In [1]: import numpy as np

In [2]: from numpy import linalg as LA

In [3]: np.set_printoptions(precision=2, suppress=True, linewidth=200)

In [4]: rd = lambda a: np.round(a, 2) + 0

In [5]: K = np.load("block19.npy")

In [6]: K
Out[6]: 
array([[ 1., -3.,  0.],
       [-3.,  0., -3.],
       [ 0., -3.,  2.]])

In [7]: # symmetric, so the eigenvalues are real

In [8]: w, V = LA.eig(K)

In [9]: rd(np.sort(LA.eigvals(K @ K)))
Out[9]: array([ 2.19, 12.81, 26.  ])

In [10]: rd(K @ V[:, 0] - w[0] * V[:, 0])
Out[10]: array([0., 0., 0.])

In [11]: rd(w)
Out[11]: array([-3.58,  1.48,  5.1 ])

In [12]: rd(np.sort(LA.eigvals(LA.inv(K))))
Out[12]: array([-0.28,  0.2 ,  0.68])

In [13]: M2 = LA.inv(K)

In [14]: rd(LA.slogdet(K)[0])
Out[14]: np.float64(-1.0)

In [15]: rd(LA.det(K) * LA.det(M2))
Out[15]: np.float64(1.0)

In [16]: rd(LA.det(K) * M2)
Out[16]: 
array([[-9.,  6.,  9.],
       [ 6.,  2.,  3.],
       [ 9.,  3., -9.]])

In [17]: rd(LA.cond(K))
Out[17]: np.float64(3.45)

In [18]: [round(float(LA.det(K[:i, :i])), 2) + 0 for i in range(1, 4)]
Out[18]: [1.0, -9.0, -27.0]

In [19]: F = np.load("a.npy")

In [20]: F
Out[20]: 
array([[5, 6, 6],
       [5, 6, 6],
       [1, 2, 2],
       [1, 2, 2],
       [4, 5, 5]])

In [21]: # row 1 repeats row 0

In [22]: U, sig, Vt = LA.svd(F)

In [23]: np.argmax(sig[:-1] / (sig[1:] + 1e-6)) + 1
Out[23]: np.int64(2)

In [24]: M2 = U[:, :2] @ np.diag(sig[:2]) @ Vt[:2]

In [25]: rd(LA.norm(F - M2, 2)), rd(sig[2])
Out[25]: (np.float64(0.0), np.float64(0.0))

In [26]: LA.matrix_rank(F, rtol=0.05)
Out[26]: np.int64(1)

In [27]: LA.matrix_rank(M2)
Out[27]: np.int64(2)

In [28]: U, sig, Vt = LA.svd(F)

In [29]: V = Vt[:(sig > 1e-8).sum()]

In [30]: rng = np.random.default_rng(14)

In [31]: x0 = F[1] + -2 * F[2] + rng.integers(2) * np.eye(3)[0]

In [32]: x0
Out[32]: array([3., 2., 2.])

In [33]: rd(V.T @ V)
Out[33]: 
array([[1. , 0. , 0. ],
       [0. , 0.5, 0.5],
       [0. , 0.5, 0.5]])

In [34]: np.allclose(V.T @ V @ x0, x0)
Out[34]: True

In [35]: rd(LA.norm(x0 - V.T @ V @ x0))
Out[35]: np.float64(0.0)

In [36]: rd(np.diag(V.T @ V))
Out[36]: array([1. , 0.5, 0.5])

In [37]: rd(np.trace(LA.pinv(F) @ F))
Out[37]: np.float64(2.0)

In [38]: np.unique(F.round(6), axis=0).shape
Out[38]: (3, 3)

In [39]: F - F[0]
Out[39]: 
array([[ 0,  0,  0],
       [ 0,  0,  0],
       [-4, -4, -4],
       [-4, -4, -4],
       [-1, -1, -1]])

In [40]: F[:, 3]
IndexError: index 3 is out of bounds for axis 1 with size 3


In [41]: F[5]
IndexError: index 5 is out of bounds for axis 0 with size 5


In [42]: np.abs(F).max()
Out[42]: np.int64(6)

In [43]: F.mean(axis=0)
Out[43]: array([3.2, 4.2, 4.2])

In [44]: LA.rank(F)
AttributeError: module 'numpy.linalg' has no attribute 'rank'


In [45]: M2 = np.array([[2, -3, 2], [-1, -3, 1]])

In [46]: basis = np.kron(M2, F)

In [47]: LA.matrix_rank(basis)
Out[47]: np.int64(4)

In [48]: J = np.loadtxt("arr.csv", delimiter=",")

In [49]: rd(J)
Out[49]: 
array([[ 1.92, -0.32, -0.47],
       [-0.34,  0.68, -1.85],
       [-0.45, -1.85, -0.6 ]])

In [50]: M2 = np.array([[1, 0], [0, 2], [1, 0]])

In [51]: rd(M2.T @ J.T)
Out[51]: 
array([[ 1.45, -2.19, -1.05],
       [-0.63,  1.36, -3.71]])

In [52]: rd(np.einsum("ik,kj->ij", J, M2))
Out[52]: 
array([[ 1.45, -0.63],
       [-2.19,  1.36],
       [-1.05, -3.71]])

In [53]: rd(np.einsum("ij->j", J))
Out[53]: array([ 1.13, -1.49, -2.92])

In [54]: rd(np.einsum("ik,kj->ji", J, M2))
Out[54]: 
array([[ 1.45, -2.19, -1.05],
       [-0.63,  1.36, -3.71]])

In [55]: rd(np.einsum("ij,ij->i", J, J))
Out[55]: array([4., 4., 4.])

In [56]: rd(J @ M2)
Out[56]: 
array([[ 1.45, -0.63],
       [-2.19,  1.36],
       [-1.05, -3.71]])

In [57]: rd(J[:, 2] @ J[:, 1])
Out[57]: np.float64(0.0)

In [58]: rd(LA.norm(J, axis=0))
Out[58]: array([2., 2., 2.])

In [59]: rd(J @ J.T)
Out[59]: 
array([[4., 0., 0.],
       [0., 4., 0.],
       [0., 0., 4.]])

In [60]: rd(LA.svd(J, compute_uv=False))
Out[60]: array([2., 2., 2.])

In [61]: M2 = LA.inv(J)

In [62]: rd(M2)
Out[62]: 
array([[ 0.48, -0.08, -0.11],
       [-0.08,  0.17, -0.46],
       [-0.12, -0.46, -0.15]])

In [63]: rd(LA.inv(M2))
Out[63]: 
array([[ 1.92, -0.32, -0.47],
       [-0.34,  0.68, -1.85],
       [-0.45, -1.85, -0.6 ]])

In [64]: rd(J @ M2)
Out[64]: 
array([[1., 0., 0.],
       [0., 1., 0.],
       [0., 0., 1.]])

In [65]: rd(LA.det(J) * M2)
Out[65]: 
array([[-3.84,  0.68,  0.9 ],
       [ 0.63, -1.36,  3.71],
       [ 0.93,  3.7 ,  1.2 ]])

In [66]: np.allclose(M2, J.T)
Out[66]: False

In [67]: rd(np.trace(J))
Out[67]: np.float64(2.0)

In [68]: J.inv()
AttributeError: 'numpy.ndarray' object has no attribute 'inv'


In [69]: np.allclose(J, J.T)
Out[69]: False

In [70]: assert J == J.T
ValueError: The truth value of an array with more than one element is ambiguous. Use a.any() or a.all()


In [71]: rd(LA.matrix_power(J, 3))
Out[71]: 
array([[ 7.67, -1.17, -1.93],
       [-1.44,  2.72, -7.38],
       [-1.74, -7.43, -2.4 ]])

In [72]: rd((J - J.T) / 2)
Out[72]: 
array([[ 0.  ,  0.01, -0.01],
       [-0.01,  0.  ,  0.  ],
       [ 0.01,  0.  ,  0.  ]])

In [73]: LA.determinant(J)
AttributeError: module 'numpy.linalg' has no attribute 'determinant'


In [74]: G = J.T @ J

In [75]: rd(G)
Out[75]: 
array([[4., 0., 0.],
       [0., 4., 0.],
       [0., 0., 4.]])

In [76]: (J @ J.T).shape
Out[76]: (3, 3)

In [77]: np.allclose(G, G.T)
Out[77]: True

In [78]: rd(LA.svd(J, compute_uv=False) ** 2)
Out[78]: array([4., 4., 4.])

In [79]: LA.matrix_rank(G)
Out[79]: np.int64(3)

In [80]: rd(LA.eigvalsh(G)[::-1])
Out[80]: array([4., 4., 4.])

In [81]: E = np.loadtxt("out17.csv", delimiter=",")

In [82]: rd(E)
Out[82]: 
array([[ 0.05, -0.15, -0.17],
       [-0.15,  0.41,  0.47],
       [-0.17,  0.47,  0.54]])

In [83]: U, sig, Vt = LA.svd(E)

In [84]: V = Vt[:(sig > 1e-8).sum()]

In [85]: x0 = E[0] + 3 * E[2] + rng.integers(2) * np.eye(3)[0]

In [86]: rd(x0)
Out[86]: array([0.55, 1.26, 1.44])

In [87]: np.allclose(V.T @ V @ x0, x0)
Out[87]: False

In [88]: x0 = np.array([-1, 1, -2])

In [89]: rd(LA.eigvalsh(2 * E - np.eye(3)))
Out[89]: array([-1., -1.,  1.])

In [90]: rd(np.eye(3) - E)
Out[90]: 
array([[ 0.95,  0.15,  0.17],
       [ 0.15,  0.59, -0.47],
       [ 0.17, -0.47,  0.46]])

In [91]: rd(E @ x0)
Out[91]: array([ 0.14, -0.38, -0.44])

In [92]: np.trace(E)
Out[92]: np.float64(1.0)

In [93]: x0 = np.array([3, -3, 1])

In [94]: y = J @ x0

In [95]: rd(y)
Out[95]: array([ 6.24, -4.91,  3.61])

In [96]: rd(LA.solve(J, J[:, 2]))
Out[96]: array([0., 0., 1.])

In [97]: LA.solve(J, y[:-1])
ValueError: solve1: Input operand 1 has a mismatch in its core dimension 0, with gufunc signature (m,m),(m)->(m) (size 2 is different from 3)


In [98]: rd(LA.solve(J.T, J[0]))
Out[98]: array([1., 0., 0.])

In [99]: U, sig, Vt = LA.svd(E)

In [100]: rd(sig)
Out[100]: array([1., 0., 0.])

In [101]: M2 = U[:, :1] @ np.diag(sig[:1]) @ Vt[:1]

In [102]: rd(M2)
Out[102]: 
array([[ 0.05, -0.15, -0.17],
       [-0.15,  0.41,  0.47],
       [-0.17,  0.47,  0.54]])

In [103]: rd(LA.norm(E - M2) / LA.norm(E))
Out[103]: np.float64(0.0)

In [104]: LA.matrix_rank(E, rtol=0.05)
Out[104]: np.int64(1)

In [105]: x0 = np.array([2, 2, 2])

In [106]: rd(LA.eigvalsh(2 * M2 - np.eye(3)))
Out[106]: array([-1., -1.,  1.])

In [107]: rd(M2 @ M2 @ x0)
Out[107]: array([-0.52,  1.47,  1.68])

In [108]: A = np.loadtxt("dump.csv", delimiter=",")

In [109]: rd(A)
Out[109]: 
array([[ 1.94,  3.93, -2.07,  1.24],
       [ 1.37, -0.94, -1.09,  4.59],
       [ 0.87, -2.09, -0.55,  4.42],
       [ 0.3 ,  3.88, -0.65, -3.07],
       [ 1.61,  4.36, -1.83, -0.06],
       [ 0.62, -2.58, -0.28,  4.23],
       [ 2.09,  2.06, -2.02,  3.51],
       [ 2.11,  3.14, -2.14,  2.48],
       [-1.79, -0.4 ,  1.59, -4.37],
       [ 0.36, -3.01, -0.01,  3.98],
       [ 0.39, -2.97, -0.04,  4.01],
       [ 0.76,  4.27, -1.08, -2.24],
       [-1.69, -4.3 ,  1.9 , -0.22],
       [ 1.86,  0.67, -1.68,  4.28],
       [ 1.76,  4.23, -1.95,  0.47],
       [-0.22, -3.79,  0.57,  3.21],
       [ 0.92,  4.36, -1.24, -1.9 ],
       [ 0.61,  4.16, -0.94, -2.54],
       [-1.99, -1.35,  1.86, -3.97],
       [-1.16, -4.44,  1.45,  1.36],
       [ 1.73,  0.2 , -1.52,  4.43],
       [-1.06,  1.71,  0.74, -4.52],
       [-1.95, -3.91,  2.08, -1.28],
       [-0.8 ,  2.25,  0.46, -4.37],
       [ 1.94,  3.91, -2.08,  1.27],
       [-1.73, -0.16,  1.51, -4.44]])

In [110]: idx = A[:, 0] > np.median(A[:, 0])

In [111]: r0 = A[idx].mean(axis=0) - A[~idx].mean(axis=0)

In [112]: rd(r0)
Out[112]: array([ 2.33,  2.91, -2.31,  3.3 ])

In [113]: Xc = A - A.mean(axis=0)

In [114]: V = LA.svd(Xc)[2][:2]

In [115]: M2 = Xc - Xc @ V.T @ V

In [116]: rd(np.cov(Xc @ V.T, rowvar=False))
Out[116]: 
array([[14.12,  0.  ],
       [ 0.  , 11.2 ]])

In [117]: rd((Xc @ V.T).std(axis=0))
Out[117]: array([3.68, 3.28])

In [118]: rd(np.diag(V.T @ V))
Out[118]: array([0.18, 0.79, 0.18, 0.84])

In [119]: rd(A @ LA.pinv(A) @ A)
Out[119]: 
array([[ 1.94,  3.93, -2.07,  1.24],
       [ 1.37, -0.94, -1.09,  4.59],
       [ 0.87, -2.09, -0.55,  4.42],
       [ 0.3 ,  3.88, -0.65, -3.07],
       [ 1.61,  4.36, -1.83, -0.06],
       [ 0.62, -2.58, -0.28,  4.23],
       [ 2.09,  2.06, -2.02,  3.51],
       [ 2.11,  3.14, -2.14,  2.48],
       [-1.79, -0.4 ,  1.59, -4.37],
       [ 0.36, -3.01, -0.01,  3.98],
       [ 0.39, -2.97, -0.04,  4.01],
       [ 0.76,  4.27, -1.08, -2.24],
       [-1.69, -4.3 ,  1.9 , -0.22],
       [ 1.86,  0.67, -1.68,  4.28],
       [ 1.76,  4.23, -1.95,  0.47],
       [-0.22, -3.79,  0.57,  3.21],
       [ 0.92,  4.36, -1.24, -1.9 ],
       [ 0.61,  4.16, -0.94, -2.54],
       [-1.99, -1.35,  1.86, -3.97],
       [-1.16, -4.44,  1.45,  1.36],
       [ 1.73,  0.2 , -1.52,  4.43],
       [-1.06,  1.71,  0.74, -4.52],
       [-1.95, -3.91,  2.08, -1.28],
       [-0.8 ,  2.25,  0.46, -4.37],
       [ 1.94,  3.91, -2.08,  1.27],
       [-1.73, -0.16,  1.51, -4.44]])

In [120]: np.unique(A.round(6), axis=0).shape
Out[120]: (26, 4)

In [121]: Xc = A - A.mean(axis=1)
ValueError: operands could not be broadcast together with shapes (26,4) (26,) 


In [122]: Xc = A - A.mean(axis=0)

In [123]: U, sig, Vt = LA.svd(Xc, full_matrices=False)

In [124]: rd((sig ** 2).sum() ** 2 / (sig ** 4).sum())
Out[124]: np.float64(1.97)

In [125]: (np.sign(U[:, 0]) == np.sign(U[0, 0])).astype(int)
Out[125]: array([1, 0, 0, 1, 1, 0, 0, 1, 1, 0, 0, 1, 0, 0, 1, 0, 1, 1, 1, 0, 0, 1, 0, 1, 1, 1])

In [126]: np.searchsorted(np.cumsum(sig ** 2) / (sig ** 2).sum(), 0.9) + 1
Out[126]: np.int64(2)

In [127]: rd(sig ** 2 / (sig ** 2).sum())
Out[127]: array([0.56, 0.44, 0.  , 0.  ])

In [128]: rd(Xc.mean(axis=0))
Out[128]: array([0., 0., 0., 0.])
